$ ipython --no-banner

In [1]: import numpy as np

In [2]: from numpy import linalg as LA

In [3]: np.set_printoptions(suppress=True, linewidth=160)

In [4]: def rnd(a):
   ...:     return np.round(a, 3) + 0
   ...: 

In [5]: W0 = np.load("block12.npy")

In [6]: print(W0)
[[-3.092 -1.533  3.132]
 [-4.065 -1.999  4.064]
 [ 2.169  1.08  -2.241]
 [ 4.031  1.982 -4.008]
 [ 2.794  1.437 -2.75 ]
 [ 2.806  1.434 -2.943]
 [ 0.035 -0.017 -0.037]
 [ 1.301  0.66  -1.274]
 [-0.301 -0.288  0.291]
 [-1.023 -0.541  0.937]
 [-3.599 -1.817  3.667]
 [ 2.393  1.218 -2.3  ]
 [-2.538 -1.328  2.597]
 [-3.271 -1.568  3.175]
 [-1.169 -0.586  1.22 ]
 [ 1.634  0.826 -1.5  ]
 [-0.33  -0.056  0.227]
 [ 3.164  1.565 -3.129]
 [ 0.307  0.155 -0.353]
 [ 3.672  1.803 -3.731]
 [-4.003 -2.009  3.944]
 [ 1.737  0.921 -1.854]
 [-2.814 -1.446  2.799]]

In [7]: ang = np.radians(36)

In [8]: Rm = np.eye(3)

In [9]: Rm[0, 0] = Rm[1, 1] = np.cos(ang)

In [10]: Rm[0, 1], Rm[1, 0] = -np.sin(ang), np.sin(ang)

In [11]: print(rnd(Rm))
[[ 0.809 -0.588  0.   ]
 [ 0.588  0.809  0.   ]
 [ 0.     0.     1.   ]]

In [12]: Y = W0 @ Rm.T

In [13]: print(rnd(np.abs(Y - W0).max(axis=0)))
[1.951 2.008 0.   ]

In [14]: print(rnd(LA.det(Rm)), rnd(np.trace(Rm)))
1.0 2.618

In [15]: print(rnd(LA.svd(W0, compute_uv=False)), rnd(LA.svd(Y, compute_uv=False)))
[18.743  0.246  0.205] [18.743  0.246  0.205]

In [16]: vec = np.array([-4, 3, -4])

In [17]: y = W0 @ vec

In [18]: print(rnd(LA.lstsq(W0, y)[0]))
[-4.  3. -4.]

In [19]: print(rnd(LA.pinv(W0) @ W0))
[[1. 0. 0.]
 [0. 1. 0.]
 [0. 0. 1.]]

In [20]: rng = np.random.default_rng(187)

In [21]: y = y + 0.02 * rng.normal(size=23)

In [22]: print(rnd(y))
[-4.758 -5.955  3.53   5.842  4.119  4.854 -0.032  1.865 -0.811 -1.283 -5.739  3.247 -4.195 -4.335 -1.961  1.946  0.263  4.556  0.671  5.65  -5.794  3.266
 -4.261]

In [23]: b, *_ = LA.lstsq(W0, y)

In [24]: print([round(float(LA.norm(LA.solve(W0.T @ W0 + lam * np.eye(3), W0.T @ y))), 2) for lam in (0, 1, 10, 100)])
[6.48, 1.05, 0.97, 0.78]

In [25]: print(rnd(W0.T @ (y - W0 @ b)))
[0. 0. 0.]

In [26]: feats = np.loadtxt("x.csv", delimiter=",")

In [27]: print(feats)
[[-2.  1.  1. -1.]
 [-1.  2. -2. -2.]
 [ 0. -2. -1.  2.]
 [ 1.  1. -2.  1.]]

In [28]: Y = np.array([[-5, 0, 3], [-1, -5, -1]])

In [29]: C = np.kron(Y, feats)

In [30]: print(C.shape)
(8, 12)

In [31]: print(LA.matrix_rank(C))
8

In [32]: print(rnd(LA.norm(C, 2)), rnd(LA.norm(Y, 2) * LA.norm(feats, 2)))
26.467 26.467
